% python3 -q
>>> import numpy as np
>>> np.set_printoptions(suppress=True, linewidth=140)
>>> rd = lambda a: np.round(a, 2) + 0
>>> X = np.loadtxt("out2.csv", delimiter=",")
>>> rd(X)
array([[ 0.74, -0.94,  1.58, -1.01,  0.19, -0.17, -2.57,  0.22, -1.09,  0.07,  0.65],
       [ 0.33, -0.22,  0.47, -0.32,  2.22,  0.46, -0.14, -0.03, -0.52, -0.96, -0.99],
       [-1.49,  2.  , -0.15, -0.6 , -0.19,  0.8 ,  0.51,  1.33, -0.37, -0.71,  0.59],
       [ 0.53,  1.7 , -0.44,  1.24, -0.82,  1.65, -1.18,  0.98, -1.21,  0.78, -0.43],
       [ 0.15, -0.4 ,  0.91,  0.85, -0.38,  0.1 , -0.41,  0.77,  2.13, -0.67,  0.8 ],
       [ 0.13,  1.04,  1.03,  0.73,  0.53, -0.8 , -0.04, -1.47, -0.73,  0.22,  0.61],
       [ 0.63, -1.57,  0.41,  1.53,  0.24, -0.12,  0.77, -0.23, -1.09,  0.79,  1.69],
       [ 1.02,  0.9 ,  2.03, -0.69, -0.31,  0.3 ,  1.57,  0.21, -1.35,  0.27, -1.1 ],
       [ 0.18, -1.19, -1.96,  1.98, -1.45, -0.37, -0.35, -1.07, -0.1 , -1.72, -0.73],
       [-0.44, -0.24,  0.23,  0.73,  0.24, -1.57, -0.29,  1.9 , -1.07,  0.31, -0.97],
       [ 2.1 ,  1.07, -1.77,  0.1 ,  0.75, -0.27,  0.6 ,  0.42, -0.81, -0.62,  0.09]])
>>> rd(np.abs(np.linalg.eigvals(X)).max())
np.float64(3.54)
>>> rd(np.linalg.det(X))
np.float64(148596.32)
>>> np.linalg.determinant(X)
Traceback (most recent call last):
  File "<python-input-7>", line 1, in <module>
    np.linalg.determinant(X)
    ^^^^^^^^^^^^^^^^^^^^^
AttributeError: module 'numpy.linalg' has no attribute 'determinant'
>>> Q, r_ = np.linalg.qr(X)
>>> rd(np.trace(Q @ Q.T))
np.float64(11.0)
>>> rd(Q @ r_)
array([[ 0.74, -0.94,  1.58, -1.01,  0.19, -0.17, -2.57,  0.22, -1.09,  0.07,  0.65],
       [ 0.33, -0.22,  0.47, -0.32,  2.22,  0.46, -0.14, -0.03, -0.52, -0.96, -0.99],
       [-1.49,  2.  , -0.15, -0.6 , -0.19,  0.8 ,  0.51,  1.33, -0.37, -0.71,  0.59],
       [ 0.53,  1.7 , -0.44,  1.24, -0.82,  1.65, -1.18,  0.98, -1.21,  0.78, -0.43],
       [ 0.15, -0.4 ,  0.91,  0.85, -0.38,  0.1 , -0.41,  0.77,  2.13, -0.67,  0.8 ],
       [ 0.13,  1.04,  1.03,  0.73,  0.53, -0.8 , -0.04, -1.47, -0.73,  0.22,  0.61],
       [ 0.63, -1.57,  0.41,  1.53,  0.24, -0.12,  0.77, -0.23, -1.09,  0.79,  1.69],
       [ 1.02,  0.9 ,  2.03, -0.69, -0.31,  0.3 ,  1.57,  0.21, -1.35,  0.27, -1.1 ],
       [ 0.18, -1.19, -1.96,  1.98, -1.45, -0.37, -0.35, -1.07, -0.1 , -1.72, -0.73],
       [-0.44, -0.24,  0.23,  0.73,  0.24, -1.57, -0.29,  1.9 , -1.07,  0.31, -0.97],
       [ 2.1 ,  1.07, -1.77,  0.1 ,  0.75, -0.27,  0.6 ,  0.42, -0.81, -0.62,  0.09]])
>>> rd(np.abs(np.diag(r_)))
array([3.04, 3.86, 4.02, 2.99, 2.66, 2.32, 3.33, 2.99, 3.02, 2.2 , 2.59])
>>> rng = np.random.default_rng(376)
>>> lab = rng.permutation(11)
>>> lab
array([ 0,  2,  7,  6,  1,  4,  3,  8,  5, 10,  9])
>>> Y = X[lab][:, lab]
>>> rd(np.sort(np.abs(np.linalg.eigvals(Y))))
array([2.35, 2.57, 2.57, 2.59, 2.59, 3.03, 3.03, 3.52, 3.52, 3.54, 3.54])
>>> rd(np.linalg.det(Y)), rd(np.linalg.det(X[lab]))
(np.float64(148596.32), np.float64(-148596.32))
>>> W0 = np.load("test17.npy")
>>> rd(W0)
array([[-1.74, -0.32,  2.13,  2.78,  0.41, -0.89, -1.05, -0.11,  0.18,  1.13,  2.49],
       [ 0.58, -1.22, -0.12, -1.1 , -0.03,  1.7 ,  1.59, -1.16,  1.48,  3.41,  1.17],
       [-0.77, -0.12, -2.66, -0.63,  2.33, -2.38,  0.59, -1.26,  0.94, -0.65,  1.6 ],
       [-3.67,  0.33, -0.75, -1.95, -2.2 ,  0.26, -1.33, -0.18,  0.47,  0.29,  0.02],
       [ 0.  ,  1.05, -1.26,  0.89, -0.28, -0.51,  0.53,  3.83,  2.28,  1.  , -0.14],
       [-0.77, -2.43,  1.44, -0.78, -1.13, -2.17,  2.87,  0.99, -0.5 , -0.57, -0.26],
       [ 0.77, -1.56, -2.55,  0.76, -1.52,  0.27, -0.58,  1.  , -2.78,  0.52,  1.78],
       [-0.58,  2.07, -1.1 ,  2.3 , -1.72, -0.54,  2.28, -1.88, -0.52,  0.69, -1.08],
       [-1.55, -2.13, -0.98,  1.87,  0.72,  2.67,  0.84, -0.05,  1.09, -1.92, -0.63],
       [ 1.74, -1.57, -0.33,  0.8 , -2.31, -1.36, -1.67, -1.34,  2.54, -0.61, -0.37],
       [ 0.77,  1.59,  0.62, -0.65, -1.44,  1.12,  1.3 ,  0.03,  0.8 , -2.34,  3.15]])
>>> def softmax(z):
...     e = np.exp(z - z.max(axis=-1, keepdims=True))
...     return e / e.sum(axis=-1, keepdims=True)
... 
>>> rd(softmax(W0[9]))
array([0.24, 0.01, 0.03, 0.09, 0.  , 0.01, 0.01, 0.01, 0.54, 0.02, 0.03])
>>> scores = W0 @ W0.T / np.sqrt(11)
>>> rd(softmax(scores))
array([[0.99, 0.  , 0.  , 0.  , 0.  , 0.  , 0.  , 0.  , 0.  , 0.  , 0.  ],
       [0.  , 0.99, 0.  , 0.  , 0.  , 0.  , 0.  , 0.  , 0.  , 0.  , 0.  ],
       [0.  , 0.  , 0.99, 0.  , 0.  , 0.  , 0.  , 0.  , 0.  , 0.  , 0.  ],
       [0.  , 0.  , 0.  , 0.99, 0.  , 0.  , 0.  , 0.  , 0.  , 0.  , 0.  ],
       [0.  , 0.  , 0.  , 0.  , 0.99, 0.  , 0.  , 0.  , 0.  , 0.  , 0.  ],
       [0.  , 0.  , 0.  , 0.  , 0.  , 0.99, 0.  , 0.  , 0.  , 0.  , 0.  ],
       [0.  , 0.  , 0.  , 0.  , 0.  , 0.  , 0.99, 0.  , 0.  , 0.  , 0.  ],
       [0.  , 0.  , 0.  , 0.  , 0.  , 0.  , 0.  , 0.99, 0.  , 0.  , 0.  ],
       [0.  , 0.  , 0.  , 0.  , 0.  , 0.  , 0.  , 0.  , 0.99, 0.  , 0.  ],
       [0.  , 0.  , 0.  , 0.  , 0.  , 0.  , 0.  , 0.  , 0.  , 0.99, 0.  ],
       [0.  , 0.  , 0.  , 0.  , 0.  , 0.  , 0.  , 0.  , 0.  , 0.  , 0.99]])
>>> rd(softmax(scores + np.triu(np.full(scores.shape, -np.inf), 1)))
array([[1.  , 0.  , 0.  , 0.  , 0.  , 0.  , 0.  , 0.  , 0.  , 0.  , 0.  ],
       [0.  , 1.  , 0.  , 0.  , 0.  , 0.  , 0.  , 0.  , 0.  , 0.  , 0.  ],
       [0.  , 0.  , 1.  , 0.  , 0.  , 0.  , 0.  , 0.  , 0.  , 0.  , 0.  ],
       [0.  , 0.  , 0.  , 1.  , 0.  , 0.  , 0.  , 0.  , 0.  , 0.  , 0.  ],
       [0.  , 0.  , 0.  , 0.  , 1.  , 0.  , 0.  , 0.  , 0.  , 0.  , 0.  ],
       [0.  , 0.  , 0.  , 0.  , 0.  , 1.  , 0.  , 0.  , 0.  , 0.  , 0.  ],
       [0.  , 0.  , 0.  , 0.  , 0.  , 0.  , 1.  , 0.  , 0.  , 0.  , 0.  ],
       [0.  , 0.  , 0.  , 0.  , 0.  , 0.  , 0.  , 1.  , 0.  , 0.  , 0.  ],
       [0.  , 0.  , 0.  , 0.  , 0.  , 0.  , 0.  , 0.  , 1.  , 0.  , 0.  ],
       [0.  , 0.  , 0.  , 0.  , 0.  , 0.  , 0.  , 0.  , 0.  , 1.  , 0.  ],
       [0.  , 0.  , 0.  , 0.  , 0.  , 0.  , 0.  , 0.  , 0.  , 0.  , 0.99]])
>>> rd(softmax(scores)[9] @ W0)
array([ 1.73, -1.57, -0.33,  0.79, -2.3 , -1.36, -1.66, -1.33,  2.53, -0.6 , -0.36])
